$ python3 -q
>>> import numpy as np
>>> np.set_printoptions(precision=2, suppress=True, linewidth=100)
>>> t = np.deg2rad(180)
>>> W0 = np.eye(10)
>>> W0[np.ix_([2, 0], [2, 0])] = [[np.cos(t), -np.sin(t)], [np.sin(t), np.cos(t)]]
>>> W0.round(2) + 0
array([[-1.,  0.,  0.,  0.,  0.,  0.,  0.,  0.,  0.,  0.],
       [ 0.,  1.,  0.,  0.,  0.,  0.,  0.,  0.,  0.,  0.],
       [ 0.,  0., -1.,  0.,  0.,  0.,  0.,  0.,  0.,  0.],
       [ 0.,  0.,  0.,  1.,  0.,  0.,  0.,  0.,  0.,  0.],
       [ 0.,  0.,  0.,  0.,  1.,  0.,  0.,  0.,  0.,  0.],
       [ 0.,  0.,  0.,  0.,  0.,  1.,  0.,  0.,  0.,  0.],
       [ 0.,  0.,  0.,  0.,  0.,  0.,  1.,  0.,  0.,  0.],
       [ 0.,  0.,  0.,  0.,  0.,  0.,  0.,  1.,  0.,  0.],
       [ 0.,  0.,  0.,  0.,  0.,  0.,  0.,  0.,  1.,  0.],
       [ 0.,  0.,  0.,  0.,  0.,  0.,  0.,  0.,  0.,  1.]])
>>> A2 = np.array([[2.2, -0.2, -0.5],
...     [-0.4, -2.0, -0.3],
...     [1.0, -1.0, 0.1],
...     [0.1, 2.5, 0.7],
...     [-1.2, -1.3, 0.1],
...     [-1.6, 0.0, 0.2],
...     [-0.9, -0.9, 0.8],
...     [0.1, 0.6, -0.5]])
>>> Z = np.array([[0.1, -0.1, 0.4, 0.4, 0.7, -0.8, 0.3, 0.6, 0.7, 1.0, -0.2, -1.4],
...     [-1.0, 2.3, 0.3, -1.2, -2.3, -0.3, -0.1, 1.4, 0.2, 0.5, 0.1, 0.7],
...     [2.4, -1.1, -0.6, -0.7, 0.0, -1.6, -1.0, 1.0, -1.7, 1.6, 1.4, 0.2]])
>>> E = A2 @ Z
>>> print(E)
[[-0.78 -0.13  1.12  1.47  2.   -0.9   1.18  0.54  2.35  1.3  -1.16 -3.32]
 [ 1.24 -4.23 -0.58  2.45  4.32  1.4   0.38 -3.34 -0.17 -1.88 -0.54 -0.9 ]
 [ 1.34 -2.51  0.04  1.53  3.   -0.66  0.3  -0.7   0.33  0.66 -0.16 -2.08]
 [-0.81  4.97  0.37 -3.45 -5.68 -1.95 -0.92  4.26 -0.62  2.47  1.21  1.75]
 [ 1.42 -2.98 -0.93  1.01  2.15  1.19 -0.33 -2.44 -1.27 -1.69  0.25  0.79]
 [ 0.32 -0.06 -0.76 -0.78 -1.12  0.96 -0.68 -0.76 -1.46 -1.28  0.6   2.28]
 [ 2.73 -2.86 -1.11  0.16  1.44 -0.29 -0.98 -1.   -2.17 -0.07  1.21  0.79]
 [-1.79  1.92  0.52 -0.33 -1.31  0.54  0.47  0.4   1.04 -0.4  -0.66  0.18]]
>>> W1 = np.array([[-5, 5, -7, 6, -4],
...     [9, 8, 0, -3, 0],
...     [7, -9, -5, 4, -8],
...     [-7, -5, -4, 0, -5],
...     [-3, 3, 5, -4, -1],
...     [0, -4, 3, 3, -3],
...     [-3, -1, 7, -9, 3],
...     [-2, -9, -1, 9, 9],
...     [2, -4, -4, -5, -2],
...     [-7, 0, -4, -8, -9],
...     [3, 2, 0, -3, -1],
...     [5, 6, 7, 1, 8]])
>>> beta = np.array([5, 7, 9, 6, 9])
>>> H = np.maximum(E @ W1 + beta, 0)
>>> (H > 0).mean(axis=0)
array([0.38, 0.62, 0.62, 0.5 , 0.62])
>>> Z = np.array([[5, -3, -5], [1, -3, 2], [-1, -1, 3], [-2, 1, -5], [-5, 0, 5]])
>>> print(W1 @ Z)
[[  -5   13  -36]
 [  59  -54  -14]
 [  63   15 -128]
 [ -11   40  -12]
 [  -4   -9   51]
 [   2   12  -29]
 [ -20   -4   94]
 [ -81   43  -11]
 [  30    5  -15]
 [  30   17   18]
 [  28  -18   -1]
 [ -18  -39   43]]
>>> Uu, sigma, vt = np.linalg.svd(E)
>>> vecs = vt[:(sigma > 1e-8).sum()]
>>> rng = np.random.default_rng(86)
>>> vec = E[5] + 5 * E[4] + rng.integers(2) * np.eye(12)[3]
>>> vec
array([  7.42, -14.96,  -5.41,   5.27,   9.63,   6.91,  -2.33, -12.96,  -7.81,  -9.73,   1.85,
         6.23])
>>> np.diag(vecs.T @ vecs)
array([0.34, 0.38, 0.06, 0.14, 0.38, 0.25, 0.08, 0.28, 0.27, 0.33, 0.12, 0.38])
>>> np.round(vecs.T @ vecs, 2) + 0
array([[ 0.34, -0.25, -0.1 , -0.03,  0.11, -0.15, -0.12,  0.03, -0.23,  0.14,  0.17,  0.02],
       [-0.25,  0.38,  0.08, -0.13, -0.3 ,  0.  ,  0.04,  0.17,  0.13,  0.03, -0.06,  0.04],
       [-0.1 ,  0.08,  0.06,  0.03,  0.01, -0.02,  0.06,  0.05,  0.13,  0.05, -0.06, -0.11],
       [-0.03, -0.13,  0.03,  0.14,  0.21,  0.04,  0.07, -0.11,  0.11, -0.05, -0.08, -0.15],
       [ 0.11, -0.3 ,  0.01,  0.21,  0.38, -0.01,  0.06, -0.15,  0.07,  0.  , -0.06, -0.23],
       [-0.15,  0.  , -0.02,  0.04, -0.01,  0.25,  0.04, -0.22,  0.02, -0.28, -0.08,  0.16],
       [-0.12,  0.04,  0.06,  0.07,  0.06,  0.04,  0.08, -0.02,  0.14, -0.02, -0.09, -0.11],
       [ 0.03,  0.17,  0.05, -0.11, -0.15, -0.22, -0.02,  0.28,  0.03,  0.26,  0.06, -0.1 ],
       [-0.23,  0.13,  0.13,  0.11,  0.07,  0.02,  0.14,  0.03,  0.27,  0.02, -0.16, -0.23],
       [ 0.14,  0.03,  0.05, -0.05,  0.  , -0.28, -0.02,  0.26,  0.02,  0.33,  0.07, -0.2 ],
       [ 0.17, -0.06, -0.06, -0.08, -0.06, -0.08, -0.09,  0.06, -0.16,  0.07,  0.12,  0.09],
       [ 0.02,  0.04, -0.11, -0.15, -0.23,  0.16, -0.11, -0.1 , -0.23, -0.2 ,  0.09,  0.38]])
>>> round(float(np.linalg.norm(vec - vecs.T @ vecs @ vec)), 2)
0.92
>>> np.linalg.matrix_rank(np.vstack([E, vec]))
np.int64(4)
>>> print(np.allclose(vecs.T @ vecs @ vec, vec))
False
>>> mat = np.loadtxt("arr.csv", delimiter=",")
>>> mat
array([[ -3.94,   0.05,  -0.8 ,  -2.8 ,  -5.95,  -5.05,  -3.17,  -1.15,  -0.05,  -1.21,  -7.97,
         -4.  ,  -6.99,  -1.05],
       [ -2.96,  -1.11,  -4.03,   1.06,  -0.05,  -6.86,  -1.19,  -3.09,  -1.93,  -4.07,  -4.98,
         -3.94,  -2.  ,  -2.96],
       [ -6.95,  -3.96,  -5.04,  -7.86, -11.96,   0.26,  -4.17,  -3.92,  -4.81,  -2.12,  -7.04,
         -5.34,  -2.84,   2.1 ],
       [ -3.03,  -1.  ,  -3.13,  -6.25,  -1.97,   6.02,   4.06,  -5.13,   0.99,  -0.08,  -2.03,
          2.14,   3.14,   1.07],
       [ -5.94,  -0.97,  -3.98,  -7.9 ,  -6.09,   2.04,   2.05,  -6.  ,   1.01,  -0.85,  -7.97,
         -0.9 ,  -1.88,  -0.08],
       [ -4.06,   2.01,  -0.97,  -2.9 ,  -1.97,  -4.95,   1.04,  -3.01,   3.95,  -1.01, -10.1 ,
         -1.95,  -7.01,  -2.97],
       [ -2.06,  -1.09,  -0.13,   2.05,  -6.08, -10.03,  -7.97,   3.11,  -4.09,  -2.02,  -5.01,
         -7.08,  -7.99,  -1.04],
       [ -6.96,  -1.87,  -4.97,  -4.16,  -8.14,  -8.03,  -4.07,  -3.88,  -2.92,  -3.98, -11.04,
         -7.04,  -6.96,  -1.86],
       [ -3.02,   0.09,  -1.91,  -4.85,  -2.08,   3.02,   2.94,  -4.15,   1.9 ,  -0.03,  -3.99,
          1.06,  -0.11,   0.01],
       [  3.91,   0.14,   2.03,   5.85,   4.04,  -1.84,  -1.9 ,   4.06,  -2.09,  -0.06,   6.06,
          0.06,   1.99,   0.09],
       [ -0.11,  -2.  ,  -1.07,  -1.15,  -1.9 ,   3.  ,  -0.98,   0.09,  -2.96,   0.14,   3.11,
         -0.13,   2.92,   1.93],
       [ -0.03,   0.83,   2.05,  -2.02,  -1.91,   2.08,  -0.05,   0.96,   1.88,   2.03,  -0.98,
          0.95,  -2.  ,   1.05]])
>>> def softmax(z):
...     e = np.exp(z - z.max(axis=-1, keepdims=True))
...     return e / e.sum(axis=-1, keepdims=True)
... 
>>> np.round(softmax(10 * mat[5]), 2) + 0
array([0., 0., 0., 0., 0., 0., 0., 0., 1., 0., 0., 0., 0., 0.])
>>> scores = mat @ mat.T / np.sqrt(14)
>>> np.round(softmax(scores + np.triu(np.full(scores.shape, -np.inf), 1)), 2) + 0
array([[1.  , 0.  , 0.  , 0.  , 0.  , 0.  , 0.  , 0.  , 0.  , 0.  , 0.  , 0.  ],
       [0.  , 1.  , 0.  , 0.  , 0.  , 0.  , 0.  , 0.  , 0.  , 0.  , 0.  , 0.  ],
       [0.  , 0.  , 1.  , 0.  , 0.  , 0.  , 0.  , 0.  , 0.  , 0.  , 0.  , 0.  ],
       [0.  , 0.  , 0.  , 1.  , 0.  , 0.  , 0.  , 0.  , 0.  , 0.  , 0.  , 0.  ],
       [0.  , 0.  , 0.97, 0.  , 0.03, 0.  , 0.  , 0.  , 0.  , 0.  , 0.  , 0.  ],
       [0.  , 0.  , 0.  , 0.  , 0.  , 1.  , 0.  , 0.  , 0.  , 0.  , 0.  , 0.  ],
       [0.  , 0.  , 0.  , 0.  , 0.  , 0.  , 1.  , 0.  , 0.  , 0.  , 0.  , 0.  ],
       [0.  , 0.  , 0.  , 0.  , 0.  , 0.  , 0.  , 1.  , 0.  , 0.  , 0.  , 0.  ],
       [0.  , 0.  , 0.  , 0.  , 1.  , 0.  , 0.  , 0.  , 0.  , 0.  , 0.  , 0.  ],
       [0.  , 0.  , 0.  , 0.  , 0.  , 0.  , 0.  , 0.  , 0.  , 1.  , 0.  , 0.  ],
       [0.  , 0.  , 0.04, 0.01, 0.  , 0.  , 0.  , 0.  , 0.  , 0.  , 0.95, 0.  ],
       [0.02, 0.  , 0.02, 0.01, 0.21, 0.03, 0.  , 0.  , 0.03, 0.  , 0.  , 0.69]])
>>> t = np.radians(135)
>>> r_ = np.eye(14)
>>> r_[0, 0] = r_[5, 5] = np.cos(t)
>>> r_[0, 5], r_[5, 0] = -np.sin(t), np.sin(t)
>>> A2 = mat @ r_.T
>>> np.allclose(np.linalg.norm(mat, axis=1), np.linalg.norm(A2, axis=1))
True
